$ python3 -q
>>> import numpy as np
>>> np.set_printoptions(precision=2, suppress=True, linewidth=140, legacy="1.25")
>>> def tidy(a):
...     return np.round(a, 2) + 0
... 
>>> arr = np.minimum.outer(np.arange(1, 14), np.arange(1, 14)) * -3
>>> print(arr)
[[ -3  -3  -3  -3  -3  -3  -3  -3  -3  -3  -3  -3  -3]
 [ -3  -6  -6  -6  -6  -6  -6  -6  -6  -6  -6  -6  -6]
 [ -3  -6  -9  -9  -9  -9  -9  -9  -9  -9  -9  -9  -9]
 [ -3  -6  -9 -12 -12 -12 -12 -12 -12 -12 -12 -12 -12]
 [ -3  -6  -9 -12 -15 -15 -15 -15 -15 -15 -15 -15 -15]
 [ -3  -6  -9 -12 -15 -18 -18 -18 -18 -18 -18 -18 -18]
 [ -3  -6  -9 -12 -15 -18 -21 -21 -21 -21 -21 -21 -21]
 [ -3  -6  -9 -12 -15 -18 -21 -24 -24 -24 -24 -24 -24]
 [ -3  -6  -9 -12 -15 -18 -21 -24 -27 -27 -27 -27 -27]
 [ -3  -6  -9 -12 -15 -18 -21 -24 -27 -30 -30 -30 -30]
 [ -3  -6  -9 -12 -15 -18 -21 -24 -27 -30 -33 -33 -33]
 [ -3  -6  -9 -12 -15 -18 -21 -24 -27 -30 -33 -36 -36]
 [ -3  -6  -9 -12 -15 -18 -21 -24 -27 -30 -33 -36 -39]]
>>> rng = np.random.default_rng(237)
>>> lab = rng.permutation(13)
>>> Y = arr[:, lab] * rng.choice([-1, 1], 13)
>>> print(Y)
[[  3   3   3  -3   3   3  -3   3  -3  -3   3   3   3]
 [  3   6   6  -6   6   6  -6   6  -6  -6   6   6   6]
 [  3   9   9  -9   9   9  -6   9  -9  -9   9   9   9]
 [  3  12  12 -12   9  12  -6  12 -12 -12  12  12  12]
 [  3  15  15 -15   9  15  -6  15 -15 -12  15  15  15]
 [  3  18  18 -18   9  18  -6  18 -15 -12  18  18  18]
 [  3  21  21 -21   9  21  -6  18 -15 -12  21  21  21]
 [  3  24  24 -21   9  24  -6  18 -15 -12  24  24  24]
 [  3  27  27 -21   9  27  -6  18 -15 -12  24  27  27]
 [  3  30  30 -21   9  30  -6  18 -15 -12  24  30  27]
 [  3  33  33 -21   9  33  -6  18 -15 -12  24  30  27]
 [  3  33  36 -21   9  36  -6  18 -15 -12  24  30  27]
 [  3  33  36 -21   9  39  -6  18 -15 -12  24  30  27]]
>>> left, _, Vt = np.linalg.svd(arr.T @ Y)
>>> print(lab)
[ 0 10 11  6  2 12  1  5  4  3  7  9  8]
>>> u = np.array([3, 4, 0])
>>> print(np.polyval(u, Y[0]))
[39 39 39 15 39 39 15 39 15 15 39 39 39]
>>> print(np.convolve(Y[0], u))
[  9  21  21   3  -3  21   3  -3   3 -21  -3  21  21  12   0]
>>> print(tidy(np.linalg.eigvalsh(arr).min()))
-221.84
>>> print(np.all(np.linalg.eigvalsh(arr) > 0))
False
>>> m1 = np.loadtxt("m.csv", delimiter=",")
>>> print(m1)
[[8. 0. 4. 2. 0. 0. 4. 0. 4. 2. 2. 0. 2.]
 [0. 4. 0. 0. 0. 0. 0. 0. 0. 0. 0. 0. 0.]
 [4. 0. 8. 2. 0. 0. 4. 0. 4. 2. 2. 0. 2.]
 [2. 0. 2. 5. 0. 0. 2. 0. 2. 1. 1. 0. 1.]
 [0. 0. 0. 0. 4. 0. 0. 0. 0. 0. 0. 0. 0.]
 [0. 0. 0. 0. 0. 4. 0. 0. 0. 0. 0. 0. 0.]
 [4. 0. 4. 2. 0. 0. 8. 0. 4. 2. 2. 0. 2.]
 [0. 0. 0. 0. 0. 0. 0. 4. 0. 0. 0. 0. 0.]
 [4. 0. 4. 2. 0. 0. 4. 0. 8. 2. 2. 0. 2.]
 [2. 0. 2. 1. 0. 0. 2. 0. 2. 5. 1. 0. 1.]
 [2. 0. 2. 1. 0. 0. 2. 0. 2. 1. 5. 0. 1.]
 [0. 0. 0. 0. 0. 0. 0. 0. 0. 0. 0. 4. 0.]
 [2. 0. 2. 1. 0. 0. 2. 0. 2. 1. 1. 0. 5.]]
>>> print(np.trace(m1))
72.0
>>> np.linalg.determinant(m1)
Traceback (most recent call last):
  File "<python-input-19>", line 1, in <module>
    np.linalg.determinant(m1)
    ^^^^^^^^^^^^^^^^^^^^^
AttributeError: module 'numpy.linalg' has no attribute 'determinant'
>>> print(tidy(np.sort(np.abs(np.linalg.eigvals(m1)))))
[ 4.  4.  4.  4.  4.  4.  4.  4.  4.  4.  4.  4. 24.]
>>> print(tidy(np.sort(np.linalg.eigvals(m1).real)))
[ 4.  4.  4.  4.  4.  4.  4.  4.  4.  4.  4.  4. 24.]
>>> Q, R = np.linalg.qr(m1)
>>> print(np.allclose(R.T @ R, m1.T @ m1))
True
>>> print(tidy(abs(R[0, 0])), tidy(np.linalg.norm(m1[:, 0])))
11.31 11.31
>>> print(np.trace(Q @ Q.T))
13.0
>>> x = np.ones(13)
>>> for _ in range(7):
...     x = m1 @ x
...     x /= np.linalg.norm(x)
...     print(round(x @ m1 @ x, 2))
... 
23.56
23.99
24.0
24.0
24.0
24.0
24.0
>>> print(tidy(np.linalg.eigvalsh(m1)[-1]))
24.0
>>> x = np.array([2, 2, 1, 2, 0, 0, 2, 0, 0, 2, 1, 0, 1])
>>> target = m1 @ x
>>> print(target)
[40.  8. 36. 24.  0.  0. 40.  0. 32. 24. 20.  0. 20.]
>>> print(tidy(np.linalg.solve(m1.T, m1[12])))
[0. 0. 0. 0. 0. 0. 0. 0. 0. 0. 0. 0. 1.]
